% ipython --no-banner

In [1]: import numpy as np

In [2]: import numpy.linalg as la

In [3]: np.set_printoptions(precision=3, suppress=True, linewidth=140)

In [4]: def tidy(a):
   ...:     return np.round(a, 3) + 0
   ...: 

In [5]: J = np.load("sample12.npy")

In [6]: print(J)
[[5. 1. 0. 0.]
 [0. 5. 1. 0.]
 [0. 0. 5. 1.]
 [0. 0. 0. 5.]]

In [7]: r0, r1 = J[2], J[0]

In [8]: print(r0 @ r1)
0.0

In [9]: print(r0 @ r0)
26.0

In [10]: p = (r0 @ r1) / (r0 @ r0) * r0

In [11]: print(la.matrix_rank(np.outer(r0, r1)))
1

In [12]: print(p)
[0. 0. 0. 0.]

In [13]: rng = np.random.default_rng(9997)

In [14]: lab = rng.permutation(4)

In [15]: Y = J[:, lab] * rng.choice([-1, 1], 4)

In [16]: print(Y)
[[-0.  0.  5. -1.]
 [-0.  1.  0. -5.]
 [-1.  5.  0. -0.]
 [-5.  0.  0. -0.]]

In [17]: U, _, vt = la.svd(J.T @ Y)

In [18]: print(tidy(U @ vt))
[[ 0.  0.  1.  0.]
 [ 0.  0.  0. -1.]
 [ 0.  1.  0.  0.]
 [-1.  0.  0.  0.]]

In [19]: print(lab)
[3 2 0 1]

In [20]: print(tidy(la.lstsq(J, Y)[0]))
[[ 0.  0.  1.  0.]
 [ 0.  0.  0. -1.]
 [ 0.  1.  0.  0.]
 [-1.  0.  0.  0.]]

In [21]: x = np.array([1, -3, 0, 0])

In [22]: rhs = J @ x

In [23]: coef, lr = np.zeros(4), 1 / la.norm(J, 2) ** 2

In [24]: for i in range(40):
    ...:     coef -= lr * J.T @ (J @ coef - rhs)
    ...:     if i % 10 == 0: print(i, round(la.norm(J @ coef - rhs), 3))
    ...: 
0 5.155
10 0.003
20 0.0
30 0.0

In [25]: print(tidy(coef))
[ 1. -3.  0.  0.]

In [26]: print(tidy(la.matrix_power(J - np.diag(np.diag(J)), 4)))
[[0. 0. 0. 0.]
 [0. 0. 0. 0.]
 [0. 0. 0. 0.]
 [0. 0. 0. 0.]]

In [27]: print(J @ J)
[[25. 10.  1.  0.]
 [ 0. 25. 10.  1.]
 [ 0.  0. 25. 10.]
 [ 0.  0.  0. 25.]]

In [28]: print(np.prod(np.diag(J)), tidy(la.det(J)))
625.0 625.0

In [29]: print(tidy(np.sort(la.eigvals(J))))
[5. 5. 5. 5.]

In [30]: print([int(la.matrix_rank(la.matrix_power(J, p))) for p in range(1, 5)])
[4, 4, 4, 4]

In [31]: F = np.load("x.npy")

In [32]: print(tidy(F))
[[-0.5    0.     0.866  0.     0.   ]
 [ 0.     1.     0.     0.     0.   ]
 [-0.866  0.    -0.5    0.     0.   ]
 [ 0.     0.     0.     1.     0.   ]
 [ 0.     0.     0.     0.     1.   ]]

In [33]: x = np.array([5, 1, 1, 3, 4])

In [34]: rhs = F @ x

In [35]: coef, lr = np.zeros(5), 1 / la.norm(F, 2) ** 2

In [36]: for i in range(200):
    ...:     coef -= lr * F.T @ (F @ coef - rhs)
    ...:     if i % 50 == 0: print(i, round(la.norm(F @ coef - rhs), 3))
    ...: 
0 0.0
50 0.0
100 0.0
150 0.0

In [37]: print(coef)
[5. 1. 1. 3. 4.]

In [38]: print(tidy(la.cond(F)))
1.0

In [39]: print(tidy(np.trace(F)))
2.0

In [40]: print(np.allclose(F @ F.T, F.T @ F))
True

In [41]: print(tidy((F - F.T) / 2))
[[ 0.     0.     0.866  0.     0.   ]
 [ 0.     0.     0.     0.     0.   ]
 [-0.866  0.     0.     0.     0.   ]
 [ 0.     0.     0.     0.     0.   ]
 [ 0.     0.     0.     0.     0.   ]]

In [42]: print(tidy((F + F.T) / 2))
[[-0.5  0.   0.   0.   0. ]
 [ 0.   1.   0.   0.   0. ]
 [ 0.   0.  -0.5  0.   0. ]
 [ 0.   0.   0.   1.   0. ]
 [ 0.   0.   0.   0.   1. ]]

In [43]: la.determinant(F)
Traceback (most recent call last):
  Cell In[43], line 1
    la.determinant(F)
AttributeError: module 'numpy.linalg' has no attribute 'determinant'


In [44]: print(tidy(la.det(F)))
1.0

In [45]: print(tidy(F @ F))
[[-0.5    0.    -0.866  0.     0.   ]
 [ 0.     1.     0.     0.     0.   ]
 [ 0.866  0.    -0.5    0.     0.   ]
 [ 0.     0.     0.     1.     0.   ]
 [ 0.     0.     0.     0.     1.   ]]

In [46]: assert F == F.T
Traceback (most recent call last):
  Cell In[46], line 1
    assert F == F.T
ValueError: The truth value of an array with more than one element is ambiguous. Use a.any() or a.all()


In [47]: print(tidy(np.sort(np.abs(la.eigvals(F)))))
[1. 1. 1. 1. 1.]

In [48]: print(tidy(la.matrix_power(F, 4)))
[[-0.5    0.     0.866  0.     0.   ]
 [ 0.     1.     0.     0.     0.   ]
 [-0.866  0.    -0.5    0.     0.   ]
 [ 0.     0.     0.     1.     0.   ]
 [ 0.     0.     0.     0.     1.   ]]

In [49]: feats = np.load("block14.npy")

In [50]: print(feats)
[[-0.935  0.    -0.831]
 [ 0.     0.     0.   ]
 [-0.537  0.    -0.397]
 [ 0.922  0.     0.808]
 [ 0.664  0.     0.508]
 [-0.1    0.    -0.07 ]
 [ 0.1    0.     0.07 ]
 [ 0.     0.     0.   ]
 [-0.935  0.    -0.831]
 [-0.197  0.    -0.139]
 [ 0.834  0.     0.686]
 [ 0.1    0.     0.07 ]
 [ 0.291  0.     0.207]
 [-0.1    0.    -0.07 ]
 [ 0.38   0.     0.273]
 [-0.885  0.    -0.753]
 [-0.922  0.    -0.808]
 [ 0.885  0.     0.753]
 [-0.462  0.    -0.336]
 [ 0.8    0.     0.647]
 [ 0.664  0.     0.508]
 [-0.462  0.    -0.336]
 [-0.462  0.    -0.336]
 [ 0.537  0.     0.397]
 [-0.834  0.    -0.686]
 [ 0.1    0.     0.07 ]]

In [51]: print(np.unravel_index(np.abs(feats).argmax(), feats.shape))
(np.int64(0), np.int64(0))

In [52]: print(la.matrix_rank(feats))
2

In [53]: print(tidy(feats.mean(axis=0)))
[-0.021  0.    -0.023]

In [54]: print(feats.shape)
(26, 3)

In [55]: la.rank(feats)
Traceback (most recent call last):
  Cell In[55], line 1
    la.rank(feats)
AttributeError: module 'numpy.linalg' has no attribute 'rank'


In [56]: np.zeros(26, 3)
Traceback (most recent call last):
  Cell In[56], line 1
    np.zeros(26, 3)
TypeError: Cannot interpret '3' as a data type


In [57]: Q, _ = la.qr(np.array([[-0.2, -2.6, 0.9], [0.2, -0.1, 0.0], [0.1, 0.9, -1.8]]))

In [58]: A = -2 * Q

In [59]: print(tidy(A))
[[ 1.333  1.338 -0.657]
 [-1.333  1.465  0.277]
 [-0.667 -0.254 -1.868]]

In [60]: lab = rng.permutation(3)

In [61]: print(lab)
[0 1 2]

In [62]: Y = A[lab][:, lab]

In [63]: print(tidy(la.det(Y)), tidy(la.det(A[lab])))
-8.0 -8.0

In [64]: proj = np.triu(np.array([[-1, -9, -6], [-3, -9, -1], [-7, 2, -8]]), 1) + np.eye(3)

In [65]: Y = proj @ A @ la.inv(proj)

In [66]: print(tidy(proj @ A - A @ proj))
[[ 16.      0.339  18.057]
 [  0.667 -11.746  -4.667]
 [  0.     -6.     -4.254]]

In [67]: print(la.matrix_rank(Y))
3

In [68]: Q, V = la.qr(A[:, :1])[0], la.qr(A[:, 1:])[0]

In [69]: sig = la.svd(Q.T @ V, compute_uv=False)

In [70]: print((sig > 0.9).sum())
0

In [71]: print(tidy(la.norm(Q @ Q.T - V @ V.T, 2)))
1.0

In [72]: print(tidy(sig))
[0.]

In [73]: r0 = np.array([2, 0])

In [74]: print(tidy(np.cross(A[2, :3], A[0, :3])))
[ 2.667 -2.93  -0.554]

In [75]: print(tidy(np.correlate(A[2], A[0], "full")))
[ 0.438 -0.725  0.    -2.838 -2.491]

In [76]: print(tidy(np.array([np.convolve(row, r0, "same") for row in A])))
[[ 2.667  2.676 -1.315]
 [-2.667  2.93   0.554]
 [-1.333 -0.507 -3.737]]

In [77]: print(tidy(np.convolve(A[2], r0)))
[-1.333 -0.507 -3.737  0.   ]

In [78]: print(tidy(np.polyval(r0, A[2])))
[-1.333 -0.507 -3.737]

In [79]: K = np.load("data.npy")

In [80]: print(K)
[[ 5.112 16.533 14.06 ]
 [ 5.378 19.116 11.625]
 [ 5.19  16.397 12.591]
 [ 6.193 19.003  9.272]
 [ 6.506 16.929 10.887]
 [ 5.509 18.282 13.555]
 [ 7.25  17.31  11.632]
 [ 7.106 16.812 11.43 ]
 [ 5.28  19.473 10.543]
 [ 8.076 18.539 10.921]
 [ 6.462 17.467 10.393]
 [ 5.57  18.214 11.7  ]
 [ 5.786 18.936 11.344]
 [ 7.48  16.848 11.32 ]
 [ 5.577 17.776 11.754]
 [ 8.448 18.762 14.9  ]
 [ 5.782 19.699 12.602]
 [ 5.515 16.764 11.473]
 [ 5.058 17.959 11.371]
 [ 4.914 17.915 13.509]
 [ 3.77  18.871 11.569]
 [ 5.487 20.527 11.985]]

In [81]: Xc = K - K.mean(axis=0)

In [82]: V = la.svd(Xc)[2][:1]

In [83]: Y = Xc - Xc @ V.T @ V

In [84]: print(tidy(np.cov(Xc @ V.T, rowvar=False)))
1.685

In [85]: print(tidy((Xc @ V.T).std(axis=0)))
[1.268]

In [86]: print(tidy(Y.std(axis=0)))
[1.089 1.028 0.382]

In [87]: print(tidy(np.diag(V.T @ V)))
[0.007 0.108 0.885]

In [88]: sig = 20 * 0.2 ** np.arange(4)

In [89]: data = rng.normal(size=(31, 4)) * rng.permutation(sig)

In [90]: print(tidy(data))
[[  0.094   1.057 -10.713   2.963]
 [ -0.12    0.522  15.725   1.043]
 [ -0.017  -0.758 -24.805   2.651]
 [ -0.248   0.058  22.646  -2.086]
 [  0.085  -0.75  -12.559  -5.232]
 [ -0.042  -0.234 -28.006  -0.272]
 [ -0.194   1.039  -5.094  -5.36 ]
 [ -0.069   0.304  48.042   3.253]
 [ -0.061  -0.133  -1.184   4.761]
 [  0.012   2.068  -8.166   1.929]
 [  0.08    0.682  14.8    -7.996]
 [  0.284  -1.183 -43.906   2.751]
 [  0.231  -0.312  -7.463   0.648]
 [ -0.164   0.419   7.342   9.819]
 [ -0.278  -0.231  -1.271  -1.592]
 [  0.14   -1.159 -10.204   6.265]
 [ -0.231   1.345  -2.492   9.7  ]
 [  0.049  -0.982  -9.005   1.218]
 [  0.117   0.134  32.882  -0.212]
 [  0.108  -0.482  -6.072  -0.273]
 [  0.057  -0.908 -39.449   1.193]
 [ -0.09    0.601  20.175  -0.896]
 [  0.254  -0.019 -40.642   1.309]
 [  0.226   0.131   0.693  -4.611]
 [ -0.109  -0.836 -35.914 -10.508]
 [ -0.183   1.16   -6.087  -0.848]
 [  0.34   -0.328  23.964   1.308]
 [ -0.187   0.674   4.909   4.454]
 [  0.107  -0.371 -29.14   -5.756]
 [  0.159  -1.232  -6.989   2.207]
 [  0.114   1.074  15.695   1.296]]

In [91]: U, sig = la.svd(data)
Traceback (most recent call last):
  Cell In[91], line 1
    U, sig = la.svd(data)
ValueError: too many values to unpack (expected 2)


In [92]: U, sig, vt = la.svd(data, full_matrices=False)

In [93]: print(tidy(np.abs(vt[0])))
[0.002 0.015 1.    0.022]

In [94]: print((sig > 1e-8).sum())
4

In [95]: print(np.abs(U[:, 0]).round(6).argmax())
7

In [96]: print(tidy(np.cumsum(sig ** 2) / np.sum(sig ** 2)))
[0.96  0.999 1.    1.   ]

In [97]: print(tidy(U.T @ U))
[[1. 0. 0. 0.]
 [0. 1. 0. 0.]
 [0. 0. 1. 0.]
 [0. 0. 0. 1.]]

In [98]: print(U.shape, sig.shape, vt.shape)
(31, 4) (4,) (4, 4)

In [99]: lab = data[:, 2] > np.median(data[:, 2])

In [100]: r0 = data[lab].mean(axis=0) - data[~lab].mean(axis=0)

In [101]: print(((data - data.mean(axis=0)) @ r0 > 0).astype(int))
[0 1 0 1 0 0 0 1 1 0 1 0 0 1 1 0 1 0 1 0 0 1 0 1 0 0 1 1 0 0 1]

In [102]: Xc = data - data.mean(axis=0)

In [103]: V = la.svd(Xc)[2][:2]

In [104]: Y = Xc - Xc @ V.T @ V

In [105]: print(tidy(Y.std(axis=0)))
[0.161 0.752 0.012 0.009]

In [106]: print(tidy(np.cov(Xc @ V.T, rowvar=False)))
[[487.265   0.   ]
 [  0.     20.081]]

In [107]: print(tidy(la.norm(data, 1)), tidy(la.norm(data, np.inf)))
536.036 51.668

In [108]: print(tidy(la.norm(data, "nuc")))
152.667

In [109]: print(tidy(data[20] @ data[26]))
-943.473

In [110]: m1 = np.loadtxt("arr.csv", delimiter=",")

In [111]: print(tidy(m1))
[[ 0.426  0.097 -1.956 -1.943 -1.1  ]
 [-0.426  0.903  0.805 -1.935  1.901]
 [ 2.023 -1.689  1.188 -0.801 -0.063]
 [ 2.129  1.687 -0.658  0.786  0.755]
 [ 0.106  1.575  1.638 -0.472 -1.898]]

In [112]: print(tidy(np.trace(m1)))
1.405

In [113]: print(tidy((m1 - m1.T) / 2))
[[ 0.     0.262 -1.989 -2.036 -0.603]
 [-0.262  0.     1.247 -1.811  0.163]
 [ 1.989 -1.247  0.    -0.072 -0.851]
 [ 2.036  1.811  0.072  0.     0.614]
 [ 0.603 -0.163  0.851 -0.614  0.   ]]

In [114]: m1.inv()
Traceback (most recent call last):
  Cell In[114], line 1
    m1.inv()
AttributeError: 'numpy.ndarray' object has no attribute 'inv'


In [115]: print(tidy(np.abs(la.eigvals(m1)).max()))
3.0

In [116]: assert m1 == m1.T
Traceback (most recent call last):
  Cell In[116], line 1
    assert m1 == m1.T
ValueError: The truth value of an array with more than one element is ambiguous. Use a.any() or a.all()


In [117]: print(np.allclose(m1, m1.T))
False

In [118]: M = np.loadtxt("case18.csv", delimiter=",")

In [119]: print(M)
[[ 0.686 -0.31  -0.159]
 [ 0.992 -0.778 -0.478]
 [ 0.686 -0.31  -0.159]
 [ 0.207 -0.08  -0.04 ]
 [ 0.782 -0.38  -0.197]
 [-0.97   0.664  0.38 ]
 [ 0.933 -0.565 -0.31 ]
 [ 0.686 -0.31  -0.159]
 [-0.397  0.159  0.08 ]
 [-0.9    0.508  0.273]]

In [120]: dist = la.norm(M[:, None] - M[None], axis=-1)

In [121]: print(tidy(la.norm(M - M.mean(axis=0), axis=1)))
[0.456 1.043 0.456 0.095 0.578 1.547 0.821 0.456 0.748 1.383]

In [122]: print(dist.shape)
(10, 10)

In [123]: print(dist[7].round(6).argsort(kind="stable")[:4])
[0 2 7 4]

In [124]: print(tidy(dist[:5, :5]))
[[0.    0.644 0.    0.545 0.125]
 [0.644 0.    0.644 1.138 0.531]
 [0.    0.644 0.    0.545 0.125]
 [0.545 1.138 0.545 0.    0.667]
 [0.125 0.531 0.125 0.667 0.   ]]

In [125]: print(tidy(dist[7]))
[0.    0.644 0.    0.545 0.125 1.995 0.386 0.    1.204 1.836]
